% python3 -q
>>> import numpy as np
>>> import numpy.linalg as la
>>> np.set_printoptions(precision=2, suppress=True, linewidth=140, sign=" ")
>>> def rd(a):
...     return np.round(a, 2) + 0
... 
>>> M = 4 * np.eye(3) + np.ones((3, 3))
>>> print(M)
[[ 5.  1.  1.]
 [ 1.  5.  1.]
 [ 1.  1.  5.]]
>>> x0 = np.array([1, 0, -1])
>>> target = M @ x0
>>> print(target)
[ 4.  0. -4.]
>>> print(rd(la.solve(M, target + M[:, 1])))
[ 1.  1. -1.]
>>> print(rd(la.solve(M, 5 * target)))
[ 5.  0. -5.]
>>> print(rd(la.solve(M.T, M[1])))
[ 0.  1.  0.]
>>> other = M[0, 0] * M[1:] - np.outer(M[1:, 0], M[0])
>>> print(other)
[[  0.  24.   4.]
 [  0.   4.  24.]]
>>> print(M[:, 0] / M[0, 0])
[ 1.   0.2  0.2]
>>> print(la.matrix_rank(other), la.matrix_rank(M))
2 3
>>> rng = np.random.default_rng(85)
>>> other = M + rng.integers(-2, 3, (3, 1)) @ rng.integers(-2, 3, (1, 3))
>>> print(other)
[[ 5.  1.  1.]
 [ 1.  5.  1.]
 [ 1.  1.  5.]]
>>> print(rd(la.svd(other - M, compute_uv=False)))
[ 0.  0.  0.]
>>> print(np.abs(other - M).sum(axis=1))
[ 0.  0.  0.]
>>> x0 = np.array([7, 2, 3])
>>> print(np.sign((M @ x0).round(6)))
[ 1.  1.  1.]
>>> print(M * x0)
[[ 35.   2.   3.]
 [  7.  10.   3.]
 [  7.   2.  15.]]
>>> print(M @ x0)
[ 40.  20.  24.]
>>> print(M @ np.eye(3)[2])
[ 1.  1.  5.]
>>> print(M @ (2 * x0))
[ 80.  40.  48.]
>>> print((M @ x0).argmax())
0
>>> print((M * x0).sum(axis=1))
[ 40.  20.  24.]
>>> print(M @ np.ones(3))
[ 7.  7.  7.]
>>> A = np.loadtxt("out6.csv", delimiter=",")
>>> print(A)
[[ 3.  1.  5.  5.]
 [ 2.  5.  2.  2.]
 [ 4.  1.  2.  1.]]
>>> other = A / la.norm(A, axis=1)
Traceback (most recent call last):
  File "<python-input-32>", line 1, in <module>
    other = A / la.norm(A, axis=1)
            ~~^~~~~~~~~~~~~~~~~~~~
ValueError: operands could not be broadcast together with shapes (3,4) (3,) 
>>> other = A / la.norm(A, axis=1, keepdims=True)
>>> cov = other @ other.T
>>> print(rd(cov[1]))
[ 0.66  1.    0.67]
>>> print((cov - 2 * np.eye(3)).round(6).argmax(axis=1))
[ 2  2  0]
>>> print(np.argwhere(np.triu(np.abs(cov) > 0.95, 1)))
[]
>>> print((np.abs(cov) > 0.9).astype(int))
[[ 1  0  0]
 [ 0  1  0]
 [ 0  0  1]]
